>>> import numpy as np
>>> np.set_printoptions(precision=2, suppress=True, linewidth=140, sign=" ")
>>> E = np.array([[2, -1, -2], [0, -1, 2], [-1, 0, 1], [2, 3, 2]])
>>> E[-1] = E[0] + 3 * E[1]
>>> print(E)
[[ 2 -1 -2]
 [ 0 -1  2]
 [-1  0  1]
 [ 2 -4  4]]
>>> P = E @ np.linalg.solve(E.T @ E, E.T)
>>> print(np.round(np.trace(P), 2))
3.0
>>> print(np.round(P @ E[:, 0], 2) + 0)
[ 2.  0. -1.  2.]
>>> print(P.round(2) + 0)
[[ 0.91 -0.27  0.    0.09]
 [-0.27  0.18  0.    0.27]
 [ 0.    0.    1.    0.  ]
 [ 0.09  0.27  0.    0.91]]
>>> B = np.c_[E[:, :2] @ np.array([[-5, -7], [7, 9]]), np.array([-1, -1, -1, 1])]
>>> print(B)
[[-17 -23  -1]
 [ -7  -9  -1]
 [  5   7  -1]
 [-38 -50   1]]
>>> print(np.linalg.matrix_rank(np.c_[E, B]))
4
>>> print(np.round(np.linalg.lstsq(E, B[:, 0])[0], 2) + 0)
[-5.  7.  0.]
>>> print(np.linalg.matrix_rank(B))
3
>>> print(np.round(np.linalg.norm(B - E @ np.linalg.lstsq(E, B)[0], axis=0), 2) + 0)
[ 0.    0.    1.51]
>>> G = E.T @ E
>>> print(np.allclose(G, G.T))
True
>>> print(np.linalg.svd(E, compute_uv=False) ** 2)
[ 40.32  11.58   0.09]
>>> print(np.linalg.eigvalsh(G)[::-1])
[ 40.32  11.58   0.09]
>>> x0 = np.array([0, 1, 1])
>>> y = E @ x0
>>> print(np.round(np.linalg.solve(E.T @ E, E.T @ y), 2) + 0)
[ 0.  1.  1.]
>>> rng = np.random.default_rng(688898)
>>> y = y + 0.3 * rng.normal(size=4)
>>> print(y)
[-3.16  1.32  1.19 -0.32]
>>> b, *_ = np.linalg.lstsq(E, y)
>>> print(b)
[-0.25  0.88  0.95]
>>> print([round(float(np.linalg.norm(np.linalg.solve(E.T @ E + lam * np.eye(3), E.T @ y))), 2) for lam in (0, 1, 10, 100)])
[1.31, 0.98, 0.57, 0.11]
>>> print(np.round(np.linalg.norm(E, 2) / np.linalg.norm(E), 2))
0.88
>>> print(np.linalg.matrix_rank(E, rtol=0.1))
2
>>> print(round(np.log10(np.linalg.cond(E))))
1
